>>> import numpy as np
>>> np.set_printoptions(precision=1, suppress=True, linewidth=140, floatmode="fixed")
>>> rnd = lambda a: np.round(a, 1) + 0
>>> rng = np.random.default_rng(941)
>>> feats = rng.normal(size=(27, 3)) + 5 * np.array([-2, 2, 1])
>>> rnd(feats)
array([[ -8.5,  11.1,   6.1],
       [-10.2,   9.5,   4.9],
       [-10.5,  11.0,   5.3],
       [-12.1,   8.8,   3.6],
       [ -8.8,  10.6,   3.9],
       [-10.4,   9.9,   7.1],
       [ -9.9,   8.8,   5.1],
       [-10.5,  10.3,   5.0],
       [-10.1,  10.8,   5.4],
       [-10.0,  10.3,   5.1],
       [-11.4,  10.3,   5.4],
       [ -9.5,  10.5,   6.0],
       [-10.4,  10.1,   4.4],
       [ -8.5,   9.1,   3.6],
       [-10.4,  10.2,   4.6],
       [-10.0,   9.9,   5.4],
       [-11.0,  11.5,   4.3],
       [ -9.2,   9.1,   4.2],
       [-10.7,  10.6,   4.3],
       [-11.3,  10.7,   2.3],
       [-10.2,  10.2,   6.0],
       [-13.0,  11.0,   5.0],
       [ -9.6,   8.6,   6.7],
       [-10.4,   9.8,   4.6],
       [ -9.9,  11.9,   5.5],
       [ -9.6,  10.0,   5.1],
       [-12.6,   9.4,   4.6]])
>>> cen = feats - feats.mean(axis=0)
>>> U, sig, Vt = np.linalg.svd(cen, full_matrices=False)
>>> print(np.linalg.matrix_rank(cen))
3
>>> rnd(sig)
array([5.9, 4.7, 4.2])
>>> np.abs(U[:, 0]).argmax()
np.int64(19)
>>> gram = np.cov(feats, rowvar=False)
>>> print(rnd(np.linalg.eigvalsh(gram)[::-1]))
[1.3 0.9 0.7]
>>> rnd(feats.std(axis=0))
array([1.1, 0.8, 1.0])
>>> np.argsort(-feats.std(axis=0).round(6), kind="stable")
array([0, 2, 1])
>>> rnd(np.median(feats, axis=0))
array([-10.2,  10.2,   5.0])
>>> rnd(np.corrcoef(feats.T))
array([[ 1.0, -0.1,  0.2],
       [-0.1,  1.0,  0.0],
       [ 0.2,  0.0,  1.0]])
>>> np.argwhere(np.triu(np.abs(np.corrcoef(feats.T)) > 0.8, 1))
array([], shape=(0, 2), dtype=int64)
>>> D = np.linalg.norm(feats[:, None] - feats[None], axis=-1)
>>> D.mean(axis=1).argmax()
np.int64(19)
>>> (D + 1e9 * np.eye(27)).round(6).argmin(axis=1)
array([11, 23,  8, 26, 17, 20,  1, 14,  2, 25,  7, 20, 14, 17, 12, 25, 18, 13, 12, 18, 15, 26,  5, 14,  2,  9,  3])
>>> rnd(D[:5, :5])
array([[0.0, 2.7, 2.2, 4.9, 2.2],
       [2.7, 0.0, 1.7, 2.3, 2.1],
       [2.2, 1.7, 0.0, 3.2, 2.2],
       [4.9, 2.3, 3.2, 0.0, 3.8],
       [2.2, 2.1, 2.2, 3.8, 0.0]])
>>> np.flatnonzero(D[16] < D.mean() / 2)
array([16, 18])
>>> m1 = np.load("layer14.npy")
>>> m1
array([[-4,  5, -4,  2],
       [ 0,  3,  2, -2],
       [ 3, -3,  1, -1],
       [ 0, -1, -4,  2]])
>>> # rank 3
>>> U, sig, Vt = np.linalg.svd(m1)
>>> rnd(sig)
array([9.1, 5.8, 1.5, 0.0])
>>> other = U[:, :3] @ np.diag(sig[:3]) @ Vt[:3]
>>> print(rnd(np.linalg.norm(m1 - other) / np.linalg.norm(m1)))
0.0
>>> np.linalg.matrix_rank(m1, rtol=0.05)
np.int64(3)
>>> rnd(other)
array([[-4.0,  5.0, -4.0,  2.0],
       [ 0.0,  3.0,  2.0, -2.0],
       [ 3.0, -3.0,  1.0, -1.0],
       [ 0.0, -1.0, -4.0,  2.0]])
>>> np.unravel_index(np.abs(m1).argmax(), m1.shape)
(np.int64(0), np.int64(1))
>>> print(m1.sum(axis=0))
[-1  4 -5  1]
>>> m1[:, 4]
Traceback (most recent call last):
  File "<python-input-34>", line 1, in <module>
    m1[:, 4]
    ~~^^^^^^
IndexError: index 4 is out of bounds for axis 1 with size 4
>>> np.abs(m1).max()
np.int64(5)
>>> np.count_nonzero(m1)
np.int64(14)
>>> rnd(np.linalg.norm(m1))
np.float64(10.9)
>>> np.zeros(4, 4)
Traceback (most recent call last):
  File "<python-input-38>", line 1, in <module>
    np.zeros(4, 4)
    ~~~~~~~~^^^^^^
TypeError: Cannot interpret '4' as a data type
>>> np.linalg.rank(m1)
Traceback (most recent call last):
  File "<python-input-39>", line 1, in <module>
    np.linalg.rank(m1)
    ^^^^^^^^^^^^^^
AttributeError: module 'numpy.linalg' has no attribute 'rank'
>>> m1.sum(axis=1)
array([-1,  3,  0, -3])
>>> rnd(m1 @ np.linalg.pinv(m1) @ m1)
array([[-4.0,  5.0, -4.0,  2.0],
       [ 0.0,  3.0,  2.0, -2.0],
       [ 3.0, -3.0,  1.0, -1.0],
       [ 0.0, -1.0, -4.0,  2.0]])
>>> np.abs(np.diag(np.linalg.qr(m1)[1])) > 1e-9
array([ True,  True,  True, False])
>>> np.linalg.lstsq(m1[:-1].T, m1[-1])[2]
np.int32(3)
>>> rnd(np.trace(np.linalg.pinv(m1) @ m1))
np.float64(3.0)
>>> print(np.allclose(m1[:-1].T @ np.linalg.lstsq(m1[:-1].T, m1[-1])[0], m1[-1]))
True
>>> rnd(np.linalg.norm(m1, 2) / np.linalg.norm(m1))
np.float64(0.8)
>>> f = np.array([3, 0])
>>> print(np.convolve(m1[1], f))
[ 0  9  6 -6  0]
>>> M = np.load("arr.npy")
>>> M
array([[ 0.0,  0.0,  2.0],
       [ 0.0,  0.0, -3.0],
       [ 2.0, -3.0,  0.0]])
>>> U, sig, Vt = np.linalg.svd(M)
>>> print(rnd(sig))
[3.6 3.6 0.0]
>>> other = U[:, :2] @ np.diag(sig[:2]) @ Vt[:2]
>>> other
array([[ 0.0,  0.0,  2.0],
       [ 0.0,  0.0, -3.0],
       [ 2.0, -3.0,  0.0]])
>>> np.linalg.matrix_rank(other)
np.int64(2)
>>> print(np.abs(M - other).max())
0.0
>>> rnd(np.linalg.norm(M - other, 2)), sig[2]
(np.float64(0.0), np.float64(-0.0))
>>> np.linalg.matrix_rank(M, rtol=0.05)
np.int64(2)
>>> other = np.array([[1, 1], [1, -1]])
>>> F = np.kron(other, np.kron(other, other))[rng.permutation(8)][:3]
>>> F
array([[ 1,  1,  1,  1,  1,  1,  1,  1],
       [ 1, -1,  1, -1,  1, -1,  1, -1],
       [ 1,  1, -1, -1,  1,  1, -1, -1]])
>>> # columns 0 and 4 are equal
>>> other = F / np.sqrt((F ** 2).mean(axis=1, keepdims=True))
>>> print(np.linalg.matrix_rank(other) == np.linalg.matrix_rank(F))
True
>>> F - F.mean(axis=1, keepdims=True)
array([[ 0.0,  0.0,  0.0,  0.0,  0.0,  0.0,  0.0,  0.0],
       [ 1.0, -1.0,  1.0, -1.0,  1.0, -1.0,  1.0, -1.0],
       [ 1.0,  1.0, -1.0, -1.0,  1.0,  1.0, -1.0, -1.0]])
>>> other[1]
array([ 1.0, -1.0,  1.0, -1.0,  1.0, -1.0,  1.0, -1.0])
>>> rnd(np.linalg.norm(other, axis=1))
array([2.8, 2.8, 2.8])
>>> np.linalg.matrix_rank(F - F.mean(axis=1, keepdims=True))
np.int64(2)
>>> other = F + rng.integers(-2, 3, (3, 2)) @ rng.integers(-2, 3, (2, 8))
>>> other
array([[ 0,  1,  1,  2,  2,  3,  1, -1],
       [-1,  1,  3,  3,  3,  1,  2, -4],
       [ 0,  1, -1,  0,  2,  3, -1, -3]])
>>> np.abs(other - F).sum(axis=1)
array([ 7, 18,  7])
>>> rnd(np.linalg.svd(other - F, compute_uv=False))
array([7.9, 2.4, 0.0])
>>> np.linalg.matrix_rank(other - F, tol=1e-8)
np.int64(2)
>>> K = np.load("test3.npy")
>>> K
array([[0.0, 1.0, 1.0],
       [1.0, 0.0, 1.0],
       [1.0, 1.0, 0.0]])
>>> # symmetric
>>> vec = np.array([-2, 2, 0])
>>> a = np.maximum(K @ vec, 0)
>>> print(K.T @ a)
[0.0 2.0 2.0]
>>> np.maximum(K @ (3 * vec), 0)
array([6.0, 0.0, 0.0])
